$ python -q
>>> import numpy as np
>>> from numpy import linalg as LA
>>> np.set_printoptions(precision=2, suppress=True, linewidth=100)
>>> feats = np.load("m.npy")
>>> feats
array([[  0,   6,   0,   3],
       [ -4,  -2,  -2,  -1],
       [  0,   3,   0, -15],
       [ -2,  -1,  10,   5]])
>>> rng = np.random.default_rng(430790)
>>> labels = rng.permutation(4)
>>> labels
array([0, 1, 3, 2])
>>> other = feats[labels][:, labels]
>>> np.allclose(other, feats)
False
>>> np.diag(other)
array([ 0, -2,  5,  0])
>>> round(LA.det(other), 2), round(float(LA.det(feats[labels])), 2)
(np.float64(4356.0), -4356.0)
>>> np.sort(np.abs(LA.eigvals(other)))
array([ 5.24,  5.24, 12.59, 12.59])
>>> vec = np.array([1, 2, 2, 1])
>>> target = feats @ vec
>>> coef, lr = np.zeros(4), 1 / LA.norm(feats, 2) ** 2
>>> for i in range(50):
...     coef -= lr * feats.T @ (feats @ coef - target)
...     if i % 10 == 0: print(i, round(LA.norm(feats @ coef - target), 2))
... 
0 17.2
10 2.42
20 0.78
30 0.41
40 0.23
>>> np.round(LA.cond(feats), 2)
np.float64(4.25)
>>> m1 = rng.normal(size=(12, 3))
>>> m1 = 20 * m1 / LA.norm(m1, axis=1, keepdims=True)
>>> m1
array([[ -3.68, -19.11,   4.61],
       [-18.59,   4.74,  -5.66],
       [  4.5 ,  10.17, -16.62],
       [  0.22,  10.94,  16.74],
       [ 17.6 ,  -2.91,  -9.05],
       [  0.06,   8.1 ,  18.29],
       [-15.91, -11.45,  -4.  ],
       [  7.45,   3.  ,  18.32],
       [-11.67,  14.66,  -6.99],
       [ -1.7 ,  17.78,  -9.  ],
       [-18.15,  -7.4 ,  -4.  ],
       [ 11.95,  -4.26, -15.46]])
>>> labels = m1[:, 2] > np.median(m1[:, 2])
>>> f = m1[labels].mean(axis=0) - m1[~labels].mean(axis=0)
>>> (((m1 - m1.mean(axis=0)) @ f > 0) == labels).mean()
np.float64(1.0)
>>> f
array([-5.35, -9.35, 18.79])
>>> F = np.load("arr.npy")
>>> F
array([[ 2.94,  0.28,  0.84, -2.2 ,  0.09],
       [-0.66,  1.39,  1.6 ,  0.71, -2.07],
       [-0.92, -1.72,  0.33,  0.25, -0.94],
       [-0.49,  0.08,  2.12,  1.35, -0.11],
       [ 2.2 ,  0.51,  0.34, -1.39, -0.11],
       [-0.39,  1.49,  0.13, -1.62,  0.06]])
>>> proj = F @ LA.solve(F.T @ F, F.T)
>>> np.trace(proj)
np.float64(5.0)
>>> proj
array([[ 0.72, -0.08,  0.08,  0.08,  0.42,  0.07],
       [-0.08,  0.98,  0.02,  0.02,  0.11,  0.02],
       [ 0.08,  0.02,  0.97, -0.02, -0.13, -0.02],
       [ 0.08,  0.02, -0.02,  0.98, -0.12, -0.02],
       [ 0.42,  0.11, -0.13, -0.12,  0.37, -0.11],
       [ 0.07,  0.02, -0.02, -0.02, -0.11,  0.98]])
>>> np.diag(proj)
array([0.72, 0.98, 0.97, 0.98, 0.37, 0.98])
>>> proj @ F[:, 2]
array([0.84, 1.6 , 0.33, 2.12, 0.34, 0.13])
>>> LA.matrix_rank(np.eye(6) - proj)
np.int64(1)
>>> np.trace(feats)
np.int64(3)
>>> np.allclose(feats, feats.T)
False
>>> labels = rng.permutation(5)
>>> other = F[:, labels] * rng.choice([-1, 1], 5)
>>> other
array([[-2.94, -2.2 ,  0.09,  0.84, -0.28],
       [ 0.66,  0.71, -2.07,  1.6 , -1.39],
       [ 0.92,  0.25, -0.94,  0.33,  1.72],
       [ 0.49,  1.35, -0.11,  2.12, -0.08],
       [-2.2 , -1.39, -0.11,  0.34, -0.51],
       [ 0.39, -1.62,  0.06,  0.13, -1.49]])
>>> Uu, _, Vt = LA.svd(F.T @ other)
>>> np.round(LA.lstsq(F, other)[0], 2) + 0
array([[-1.,  0.,  0.,  0.,  0.],
       [ 0.,  0.,  0.,  0., -1.],
       [ 0.,  0.,  0.,  1.,  0.],
       [ 0.,  1.,  0.,  0.,  0.],
       [ 0.,  0.,  1.,  0.,  0.]])
>>> np.round(Uu @ Vt, 2) + 0
array([[-1.,  0.,  0.,  0.,  0.],
       [ 0.,  0.,  0.,  0., -1.],
       [ 0.,  0.,  0.,  1.,  0.],
       [ 0.,  1.,  0.,  0.,  0.],
       [ 0.,  0.,  1.,  0.,  0.]])
